$ python3 -q
>>> import numpy as np
>>> import numpy.linalg as la
>>> np.set_printoptions(precision=4, suppress=True, linewidth=200)
>>> tidy = lambda a: np.round(a, 4) + 0
>>> mat = np.loadtxt("a.csv", delimiter=",")
>>> mat
array([[ 2.1, -0.3,  1.5,  0.4, -0.9,  0.4,  0.3, -0.9, -0.3],
       [ 4.2,  0. , -0.1, -1.1, -0.9, -0.5,  1. , -0.9,  0.4],
       [-3. , -0.4, -2.1, -0.1,  0.5,  0.8, -0.5,  1.4,  0. ],
       [ 0. , -0.5,  0.1,  1. ,  1. ,  0.8,  1.5, -0.8,  1.1],
       [-0.3,  1.9, -0.8, -0.7,  0.1,  0.3,  0. , -1. ,  0.3],
       [-3.6,  1.5, -1. ,  0.5, -1.1, -1.8,  1. , -0.3,  1.4],
       [ 0.3, -1. , -1.9, -0.5, -1.2,  0.5, -0.6,  1.4, -1.1],
       [ 0.9, -0.1, -2. , -0.3, -0.5,  0. , -0.6, -0.4,  0. ],
       [ 4.2,  0. , -1.3,  1.7, -1.2, -0.3, -0.2,  1.7,  1.7],
       [-4.2, -0.3, -1.1, -1.9, -0.6, -0.2,  0.8, -1.7,  1.2]])
>>> left, sv, vt = la.svd(mat, full_matrices=False)
>>> tidy(left.T @ left)
array([[1., 0., 0., 0., 0., 0., 0., 0., 0.],
       [0., 1., 0., 0., 0., 0., 0., 0., 0.],
       [0., 0., 1., 0., 0., 0., 0., 0., 0.],
       [0., 0., 0., 1., 0., 0., 0., 0., 0.],
       [0., 0., 0., 0., 1., 0., 0., 0., 0.],
       [0., 0., 0., 0., 0., 1., 0., 0., 0.],
       [0., 0., 0., 0., 0., 0., 1., 0., 0.],
       [0., 0., 0., 0., 0., 0., 0., 1., 0.],
       [0., 0., 0., 0., 0., 0., 0., 0., 1.]])
>>> tidy(left.T @ mat @ vt.T)
array([[9.1956, 0.    , 0.    , 0.    , 0.    , 0.    , 0.    , 0.    , 0.    ],
       [0.    , 4.9669, 0.    , 0.    , 0.    , 0.    , 0.    , 0.    , 0.    ],
       [0.    , 0.    , 4.424 , 0.    , 0.    , 0.    , 0.    , 0.    , 0.    ],
       [0.    , 0.    , 0.    , 3.611 , 0.    , 0.    , 0.    , 0.    , 0.    ],
       [0.    , 0.    , 0.    , 0.    , 2.6743, 0.    , 0.    , 0.    , 0.    ],
       [0.    , 0.    , 0.    , 0.    , 0.    , 2.2838, 0.    , 0.    , 0.    ],
       [0.    , 0.    , 0.    , 0.    , 0.    , 0.    , 1.282 , 0.    , 0.    ],
       [0.    , 0.    , 0.    , 0.    , 0.    , 0.    , 0.    , 1.0313, 0.    ],
       [0.    , 0.    , 0.    , 0.    , 0.    , 0.    , 0.    , 0.    , 0.9192]])
>>> tidy(np.cumsum(sv ** 2) / np.sum(sv ** 2))
array([0.536 , 0.6924, 0.8164, 0.8991, 0.9444, 0.9775, 0.9879, 0.9946, 1.    ])
>>> print(tidy(sv))
[9.1956 4.9669 4.424  3.611  2.6743 2.2838 1.282  1.0313 0.9192]
>>> tidy(np.sqrt((sv ** 2).sum())), tidy(la.norm(mat))
(np.float64(12.5603), np.float64(12.5603))
